$ python -q
>>> import numpy as np
>>> np.set_printoptions(suppress=True, linewidth=100)
>>> data = np.load("x.npy")
>>> data
array([[ 0,  1, -6,  8,  1],
       [ 0,  0, -5, -4,  6],
       [ 0,  0,  0, -7,  7],
       [ 0,  0,  0,  0,  3],
       [ 0,  0,  0,  0,  0]])
>>> np.round(data @ np.linalg.pinv(data) @ data, 2) + 0
array([[ 0.,  1., -6.,  8.,  1.],
       [ 0.,  0., -5., -4.,  6.],
       [ 0.,  0.,  0., -7.,  7.],
       [ 0.,  0.,  0.,  0.,  3.],
       [ 0.,  0.,  0.,  0.,  0.]])
>>> np.linalg.lstsq(data[:-1].T, data[-1])[2]
np.int32(4)
>>> np.unique(data.round(6), axis=0).shape
(5, 5)
>>> round(np.abs(np.linalg.eigvals(data)).max(), 2)
np.float64(0.0)
>>> np.linalg.matrix_power(data, 3)
array([[  0,   0,   0,  35,  79],
       [  0,   0,   0,   0, 105],
       [  0,   0,   0,   0,   0],
       [  0,   0,   0,   0,   0],
       [  0,   0,   0,   0,   0]])
>>> np.allclose(data, data.T)
False
>>> round(float(np.linalg.det(data)), 2)
0.0
>>> (data - data.T) / 2
array([[ 0. ,  0.5, -3. ,  4. ,  0.5],
       [-0.5,  0. , -2.5, -2. ,  3. ],
       [ 3. ,  2.5,  0. , -3.5,  3.5],
       [-4. ,  2. ,  3.5,  0. ,  1.5],
       [-0.5, -3. , -3.5, -1.5,  0. ]])
>>> proj = np.triu(np.array([[4, 3, 4, 8, -3],
...     [8, 3, -8, 8, -7],
...     [-5, -8, 9, 7, -8],
...     [-1, -6, 1, 8, 2],
...     [-1, -5, -4, 9, 3]]), 1) + np.eye(5)
>>> Y = proj @ data @ np.linalg.inv(proj)
>>> round(float(np.linalg.det(Y)), 2)
0.0
>>> np.trace(Y), np.trace(data)
(np.float64(0.0), np.int64(0))
>>> arr = np.maximum(np.array([[-7, 7, -9, -2],
...     [4, -9, -9, -1],
...     [-9, -6, -7, 5],
...     [-6, -7, 6, -5],
...     [-6, 0, -8, -5],
...     [-6, -6, 3, -7],
...     [3, -4, -9, -2],
...     [-5, 2, 0, -6],
...     [-4, 2, 3, 0],
...     [5, 1, -8, 1],
...     [9, -8, 9, -8],
...     [-4, 9, 2, -4],
...     [-8, -7, -5, 7],
...     [-1, 8, 6, -9],
...     [7, 0, -5, -7],
...     [-5, 4, -8, -7],
...     [9, 7, 3, -3],
...     [-2, -1, -8, 0],
...     [-2, 5, -5, 3],
...     [-3, 2, -6, -8]]) @ np.array([[2, -3, 3, 1, 3],
...     [-3, 0, 2, -2, 0],
...     [3, -2, -1, 3, 0],
...     [3, 0, 0, -3, 3]]) + np.array([2, 1, 0, 2, -2]), 0)
>>> arr
array([[ 0, 40,  2,  0,  0],
       [ 7,  7,  3,  0,  7],
       [ 0, 42,  0,  0,  0],
       [14,  7,  0, 43,  0],
       [ 0, 35,  0,  0,  0],
       [ 0, 13,  0, 38,  0],
       [ 0, 10, 10,  0,  1],
       [ 0, 16,  0, 11,  0],
       [ 0,  7,  0,  3,  0],
       [ 0,  2, 25,  0, 16],
       [47,  0,  2, 78,  1],
       [ 0,  9,  4,  0,  0],
       [13, 35,  0,  0,  0],
       [ 0,  0,  7, 30,  0],
       [ 0,  0, 26, 15,  0],
       [ 0, 32,  1,  0,  0],
       [ 0,  0, 38, 15, 16],
       [ 0, 23,  0,  0,  0],
       [ 0, 17,  9,  0,  1],
       [ 0, 22,  1,  1,  0]])
>>> idx = arr[:, 3] > np.median(arr[:, 3])
>>> f = arr[idx].mean(axis=0) - arr[~idx].mean(axis=0)
>>> idx.astype(int)
array([0, 0, 0, 1, 0, 1, 0, 1, 1, 0, 1, 0, 0, 1, 1, 0, 1, 0, 0, 1])
>>> (((arr - arr.mean(axis=0)) @ f > 0) == idx).mean()
np.float64(0.85)
>>> np.argsort(-np.abs(f).round(6), kind="stable")
array([3, 1, 0, 2, 4])
>>> vec = np.array([1, 0, 0, 3, 0])
>>> rhs = arr @ vec
>>> rhs
array([  0,   7,   0, 143,   0, 114,   0,  33,   9,   0, 281,   0,  13,  90,  45,   0,  45,   0,
         0,   3])
>>> np.round(np.linalg.solve(arr.T @ arr, arr.T @ rhs), 2) + 0
array([1., 0., 0., 3., 0.])
>>> rng = np.random.default_rng(5701)
>>> rhs = rhs + 0.05 * rng.normal(size=20)
>>> rhs.round(2) + 0
array([ -0.01,   7.06,  -0.02, 142.97,  -0.02, 113.97,   0.03,  33.07,   9.07,   0.06, 281.03,
         0.  ,  12.98,  90.04,  45.03,   0.05,  45.08,  -0.02,   0.08,   3.06])
>>> coef, *_ = np.linalg.lstsq(arr, rhs)
>>> [round(float(np.linalg.norm(np.linalg.solve(arr.T @ arr + lam * np.eye(5), arr.T @ rhs))), 2) for lam in (0, 1, 10, 100)]
[3.16, 3.16, 3.16, 3.13]
>>> round(np.linalg.norm(rhs - arr @ coef), 2)
np.float64(0.16)
>>> cen = arr - arr.mean(axis=1)
Traceback (most recent call last):
  File "<python-input-33>", line 1, in <module>
    cen = arr - arr.mean(axis=1)
          ~~~~^~~~~~~~~~~~~~~~~~
ValueError: operands could not be broadcast together with shapes (20,5) (20,) 
>>> cen = arr - arr.mean(axis=0)
>>> U, sig, VT = np.linalg.svd(cen, full_matrices=False)
>>> np.round(sig ** 2 / (sig ** 2).sum(), 2)
array([0.63, 0.26, 0.06, 0.04, 0.01])
>>> np.round(VT[0] * np.sign(VT[0, np.abs(VT[0]).argmax()]), 2)
array([ 0.36, -0.38,  0.03,  0.85,  0.01])
>>> np.searchsorted(np.cumsum(sig ** 2) / (sig ** 2).sum(), 0.9) + 1
np.int64(3)
>>> cen = arr - arr.mean(axis=0)
>>> vecs = np.linalg.svd(cen)[2][:4]
>>> Y = cen - cen @ vecs.T @ vecs
>>> np.linalg.norm(Y, axis=1).round(6).argmax()
np.int64(14)
